$ ipython --no-banner

In [1]: import numpy as np

In [2]: from numpy import linalg as LA

In [3]: np.set_printoptions(precision=1, suppress=True, linewidth=200)

In [4]: K = np.loadtxt("x.csv", delimiter=",")

In [5]: print(K)
[[2. 1. 0. 0. 0. 0. 0. 0. 0. 0.]
 [0. 2. 1. 0. 0. 0. 0. 0. 0. 0.]
 [0. 0. 2. 1. 0. 0. 0. 0. 0. 0.]
 [0. 0. 0. 2. 1. 0. 0. 0. 0. 0.]
 [0. 0. 0. 0. 2. 1. 0. 0. 0. 0.]
 [0. 0. 0. 0. 0. 2. 1. 0. 0. 0.]
 [0. 0. 0. 0. 0. 0. 2. 1. 0. 0.]
 [0. 0. 0. 0. 0. 0. 0. 2. 1. 0.]
 [0. 0. 0. 0. 0. 0. 0. 0. 2. 1.]
 [0. 0. 0. 0. 0. 0. 0. 0. 0. 2.]]

In [6]: q, V = LA.qr(K[:, :6])[0], LA.qr(K[:, 6:])[0]

In [7]: s = LA.svd(q.T @ V, compute_uv=False)

In [8]: print(s.round(1) + 0)
[0.5 0.  0.  0. ]

In [9]: print(np.degrees(np.arccos(s.clip(0, 1))))
[60. 90. 90. 90.]

In [10]: Uu, s, Vt = LA.svd(K, full_matrices=False)

In [11]: print(np.round(Vt @ Vt.T, 1) + 0)
[[1. 0. 0. 0. 0. 0. 0. 0. 0. 0.]
 [0. 1. 0. 0. 0. 0. 0. 0. 0. 0.]
 [0. 0. 1. 0. 0. 0. 0. 0. 0. 0.]
 [0. 0. 0. 1. 0. 0. 0. 0. 0. 0.]
 [0. 0. 0. 0. 1. 0. 0. 0. 0. 0.]
 [0. 0. 0. 0. 0. 1. 0. 0. 0. 0.]
 [0. 0. 0. 0. 0. 0. 1. 0. 0. 0.]
 [0. 0. 0. 0. 0. 0. 0. 1. 0. 0.]
 [0. 0. 0. 0. 0. 0. 0. 0. 1. 0.]
 [0. 0. 0. 0. 0. 0. 0. 0. 0. 1.]]

In [12]: print((s > 1e-8).sum())
10

In [13]: print(np.allclose(Uu * s @ Vt, K))
True

In [14]: print(s / s[0])
[1.  1.  0.9 0.9 0.8 0.7 0.6 0.5 0.4 0.4]

In [15]: A = np.array([[0, 0, -2, 2, -1, 2, 0, -1],
    ...:     [-1, 0, 1, -2, 1, -2, 0, 1],
    ...:     [0, -1, 1, -1, -1, 1, 0, 1],
    ...:     [-2, 1, 1, 12, -1, 0, 2, -2],
    ...:     [-1, -1, -1, 2, 6, 1, 2, -1],
    ...:     [-1, 2, -1, 2, -1, 8, 1, -1],
    ...:     [0, 1, 0, 2, 2, 1, -2, -2],
    ...:     [2, -2, 1, 1, -2, -2, 0, 4]])

In [16]: x = np.array([-2, 1, 1, -3, -3, -3, -2, 2])

In [17]: print(A * x)
[[  0   0  -2  -6   3  -6   0  -2]
 [  2   0   1   6  -3   6   0   2]
 [  0  -1   1   3   3  -3   0   2]
 [  4   1   1 -36   3   0  -4  -4]
 [  2  -1  -1  -6 -18  -3  -4  -2]
 [  2   2  -1  -6   3 -24  -2  -2]
 [  0   1   0  -6  -6  -3   4  -4]
 [ -4  -2   1  -3   6   6   0   8]]

In [18]: print(A @ np.eye(8)[5])
[ 2. -2.  1.  0.  1.  8.  1. -2.]

In [19]: print((A @ x).argmax())
1

In [20]: print(A @ np.ones(8))
[ 0. -2.  0. 11.  7.  9.  2.  2.]

In [21]: print(A @ x)
[-13  14   5 -35 -33 -28 -14  12]

In [22]: f, g = A[1], A[7]

In [23]: print(f @ f)
12

In [24]: print(f @ g)
3

In [25]: p = (f @ g) / (f @ f) * f

In [26]: print(p)
[-0.2  0.   0.2 -0.5  0.2 -0.5  0.   0.2]

In [27]: print((g - p) @ f)
0.0

In [28]: print((A - A.T) / 2)
[[ 0.   0.5 -1.   2.   0.   1.5  0.  -1.5]
 [-0.5  0.   1.  -1.5  1.  -2.  -0.5  1.5]
 [ 1.  -1.   0.  -1.   0.   1.   0.   0. ]
 [-2.   1.5  1.   0.  -1.5 -1.   0.  -1.5]
 [ 0.  -1.   0.   1.5  0.   1.   0.   0.5]
 [-1.5  2.  -1.   1.  -1.   0.   0.   0.5]
 [ 0.   0.5  0.   0.   0.   0.   0.  -1. ]
 [ 1.5 -1.5  0.   1.5 -0.5 -0.5  1.   0. ]]

In [29]: print(LA.matrix_power(A, 3))
[[ -96   91   30  305  -28  102   49  -99]
 [  98 -101  -28 -322   44 -125  -50  104]
 [  35    1  -13 -112  -82   51  -26   46]
 [-346  208  205 1524  -58   -3  222 -363]
 [-184   95  -14  600  268  193  155 -238]
 [-172  201   18  438  -54  423   95 -160]
 [ -88   67   18  290   92   89   48 -116]
 [  51  -33   41  145 -206 -146  -27   61]]

In [30]: print(np.trace(A))
29

In [31]: print(round(LA.det(A), 1))
25158.0

In [32]: print((A + A.T) / 2)
[[ 0.  -0.5 -1.   0.  -1.   0.5  0.   0.5]
 [-0.5  0.   0.  -0.5  0.   0.   0.5 -0.5]
 [-1.   0.   1.   0.  -1.   0.   0.   1. ]
 [ 0.  -0.5  0.  12.   0.5  1.   2.  -0.5]
 [-1.   0.  -1.   0.5  6.   0.   2.  -1.5]
 [ 0.5  0.   0.   1.   0.   8.   1.  -1.5]
 [ 0.   0.5  0.   2.   2.   1.  -2.  -1. ]
 [ 0.5 -0.5  1.  -0.5 -1.5 -1.5 -1.   4. ]]

In [33]: print(np.allclose(A @ A.T, A.T @ A))
False

In [34]: other = A / np.sqrt((A ** 2).mean(axis=1, keepdims=True))

In [35]: print(LA.matrix_rank(other) == LA.matrix_rank(A))
True

In [36]: print(other[2])
[ 0.  -1.2  1.2 -1.2 -1.2  1.2  0.   1.2]

In [37]: data = np.load("m.npy")

In [38]: print(data)
[[ 0.9 -1.7 -1.4  0.3 -0.1]
 [ 2.9 -1.3  0.9 -0.4  1.1]
 [-1.3  0.6  0.3 -2.3 -1.1]
 [-1.1  1.4  0.   1.  -0.2]
 [10.5  4.  -5.5  3.  -6.5]
 [ 1.1 -0.5 -1.2  0.5  0.6]
 [ 0.9  0.5 -0.6  0.1 -0.2]
 [ 1.4  0.3  0.2 -1.3 -1.6]
 [ 1.4 -0.9 -0.7  1.3 -1.3]
 [ 0.6  0.6 -0.1 -1.7 -0.6]
 [-0.3  0.6 -1.5 -1.1 -1.1]
 [ 0.3  2.3  0.3 -0.6 -0.5]
 [ 0.5  1.4 -0.2  0.  -0.5]]

In [39]: hat = data @ LA.solve(data.T @ data, data.T)

In [40]: print(np.round(hat @ data[:, 2], 1) + 0)
[-1.4  0.9  0.3  0.  -5.5 -1.2 -0.6  0.2 -0.7 -0.1 -1.5  0.3 -0.2]

In [41]: print(np.round(LA.eigvalsh(hat), 1) + 0)
[0. 0. 0. 0. 0. 0. 0. 0. 1. 1. 1. 1. 1.]

In [42]: print(np.allclose(hat @ hat, hat))
True

In [43]: print(np.diag(hat))
[0.4 0.7 0.4 0.3 0.9 0.3 0.1 0.4 0.4 0.2 0.4 0.3 0.1]

In [44]: other = np.c_[data[:, :2] @ np.array([[3, 5], [2, 2]]), np.array([0, 1, 0, 1, 0, -1, -3, 3, -1, 1, -1, 3, 2])]

In [45]: print(other)
[[-0.7  1.1  0. ]
 [ 6.1 11.9  1. ]
 [-2.7 -5.3  0. ]
 [-0.5 -2.7  1. ]
 [39.5 60.5  0. ]
 [ 2.3  4.5 -1. ]
 [ 3.7  5.5 -3. ]
 [ 4.8  7.6  3. ]
 [ 2.4  5.2 -1. ]
 [ 3.   4.2  1. ]
 [ 0.3 -0.3 -1. ]
 [ 5.5  6.1  3. ]
 [ 4.3  5.3  2. ]]

In [46]: print(LA.matrix_rank(other))
3

In [47]: print(LA.norm(LA.qr(data)[0].T @ other, axis=0) ** 2 / ((other ** 2).sum(axis=0) + 1e-12))
[1.  1.  0.5]

In [48]: E = np.load("sample17.npy")

In [49]: print(E)
[[ 1  0  0  0  0  0  0  0]
 [ 1  1  0  0  0  0  0  0]
 [-2  2  1  0  0  0  0  0]
 [-3  1 -1  1  0  0  0  0]
 [ 2 -1 -3 -2  1  0  0  0]
 [ 0  2  2  1  3  1  0  0]
 [-3  0  0  2  2 -1  1  0]
 [ 3  2 -1 -1 -2 -1  2  1]]

In [50]: # triangular, det is the product of the diagonal

In [51]: q, R = LA.qr(A)

In [52]: print(R)
[[ -3.3   2.1  -0.3   7.2   2.4   3.3   2.1  -3.9]
 [  0.    2.7  -0.9  -0.1  -2.6   4.4  -1.6  -2.1]
 [  0.    0.   -3.   -1.4   2.5   3.7   0.6  -1.7]
 [  0.    0.    0.  -10.6   1.6  -0.6  -1.1   0.7]
 [  0.    0.    0.    0.   -5.3   1.1   0.8   1.3]
 [  0.    0.    0.    0.    0.   -5.8  -0.8  -0.9]
 [  0.    0.    0.    0.    0.    0.    1.8   1. ]
 [  0.    0.    0.    0.    0.    0.    0.    1.6]]

In [53]: print(np.round(q.T @ q, 1) + 0)
[[1. 0. 0. 0. 0. 0. 0. 0.]
 [0. 1. 0. 0. 0. 0. 0. 0.]
 [0. 0. 1. 0. 0. 0. 0. 0.]
 [0. 0. 0. 1. 0. 0. 0. 0.]
 [0. 0. 0. 0. 1. 0. 0. 0.]
 [0. 0. 0. 0. 0. 1. 0. 0.]
 [0. 0. 0. 0. 0. 0. 1. 0.]
 [0. 0. 0. 0. 0. 0. 0. 1.]]

In [54]: print(np.round(q @ R, 1) + 0)
[[ 0.  0. -2.  2. -1.  2.  0. -1.]
 [-1.  0.  1. -2.  1. -2.  0.  1.]
 [ 0. -1.  1. -1. -1.  1.  0.  1.]
 [-2.  1.  1. 12. -1.  0.  2. -2.]
 [-1. -1. -1.  2.  6.  1.  2. -1.]
 [-1.  2. -1.  2. -1.  8.  1. -1.]
 [ 0.  1.  0.  2.  2.  1. -2. -2.]
 [ 2. -2.  1.  1. -2. -2.  0.  4.]]

In [55]: print(q.round(1) + 0)
[[ 0.   0.   0.7 -0.3  0.4  0.2 -0.5  0.3]
 [ 0.3 -0.2 -0.3  0.4  0.1  0.1 -0.2  0.7]
 [ 0.  -0.4 -0.2  0.1  0.3 -0.5 -0.5 -0.4]
 [ 0.6 -0.1 -0.4 -0.7  0.1  0.1  0.   0. ]
 [ 0.3 -0.6  0.5  0.  -0.5 -0.2  0.2  0. ]
 [ 0.3  0.5  0.2  0.   0.2 -0.7  0.2  0.3]
 [ 0.   0.4 -0.1 -0.2 -0.7 -0.1 -0.6  0.1]
 [-0.6 -0.3 -0.2 -0.5  0.  -0.3  0.1  0.5]]

In [56]: print(round(np.trace(q @ q.T), 1))
8.0

In [57]: print(q.shape, R.shape)
(8, 8) (8, 8)

In [58]: print(round(abs(R[0, 0]), 1), round(LA.norm(A[:, 0]), 1))
3.3 3.3

In [59]: print([int(LA.matrix_rank(LA.matrix_power(R, p))) for p in range(1, 9)])
[8, 8, 8, 8, 8, 8, 8, 8]

In [60]: print(LA.matrix_rank(R - R[0, 0] * np.eye(8)))
7

In [61]: print(round(float(np.prod(np.diag(R))), 1), np.round(LA.det(R), 1))
-25158.0 -25158.0

In [62]: other = A ** -1
---------------------------------------------------------------------------
ValueError                                Traceback (most recent call last)
Cell In[62], line 1
----> 1 other = A ** -1

ValueError: Integers to negative integer powers are not allowed.

In [63]: other = LA.inv(A)

In [64]: print(round(LA.det(A) * LA.det(other), 1))
1.0

In [65]: print(LA.det(A) * other)
[[-12901. -18542.  -7075.  -1608.    516.     38.  -1073.   1977.]
 [ -7665.   2010. -16413.   -306.  -2718.   5358.   -345.   2019.]
 [-12257.  -6616.   7075.   1608.   -516.    -38.   1073.  -1977.]
 [  1463.    880.   -865.   1368.    312.    218.   1789.   2073.]
 [ -2296.   1078.  -2632.   -840.   2898.    896.   2506.   1596.]
 [  -273.  -1110.   3807.   -582.    750.   2298.   1317.    387.]
 [ -8834.  -9286.  -4166.    888.   1968.    730.  -9358.  -2406.]
 [  4032.  11694.  -5634.   -804.    258.   4212.   1560.   7278.]]

In [66]: print(other.round(1) + 0)
[[-0.5 -0.7 -0.3 -0.1  0.   0.   0.   0.1]
 [-0.3  0.1 -0.7  0.  -0.1  0.2  0.   0.1]
 [-0.5 -0.3  0.3  0.1  0.   0.   0.  -0.1]
 [ 0.1  0.   0.   0.1  0.   0.   0.1  0.1]
 [-0.1  0.  -0.1  0.   0.1  0.   0.1  0.1]
 [ 0.   0.   0.2  0.   0.   0.1  0.1  0. ]
 [-0.4 -0.4 -0.2  0.   0.1  0.  -0.4 -0.1]
 [ 0.2  0.5 -0.2  0.   0.   0.2  0.1  0.3]]

In [67]: print((np.abs(other) > 1e-9).astype(int))
[[1 1 1 1 1 1 1 1]
 [1 1 1 1 1 1 1 1]
 [1 1 1 1 1 1 1 1]
 [1 1 1 1 1 1 1 1]
 [1 1 1 1 1 1 1 1]
 [1 1 1 1 1 1 1 1]
 [1 1 1 1 1 1 1 1]
 [1 1 1 1 1 1 1 1]]

In [68]: mat = np.loadtxt("block11.csv", delimiter=",")

In [69]: print(mat)
[[ 2.3 -2.  -1.   1.  -1.  -1.   0. ]
 [-3.   3.3 -3.  -2.  -2.   1.   0. ]
 [-3.  -2.   2.3  3.  -3.   2.  -3. ]
 [-1.   2.  -3.   3.3 -3.  -2.  -1. ]
 [ 2.  -1.  -3.   3.   3.3 -2.  -3. ]
 [-3.  -1.   3.   1.  -1.   3.3 -2. ]
 [ 2.  -2.  -1.   1.  -1.  -1.   0.3]]

In [70]: x = np.array([1, 3, 1, 2, 3, 0, 2])

In [71]: target = mat @ x

In [72]: print(target)
[ -5.7  -6.1 -15.7  -2.4   5.9  -8.   -5.4]

In [73]: print(np.round(LA.solve(mat, target + mat[:, 3]), 1) + 0)
[1. 3. 1. 3. 3. 0. 2.]
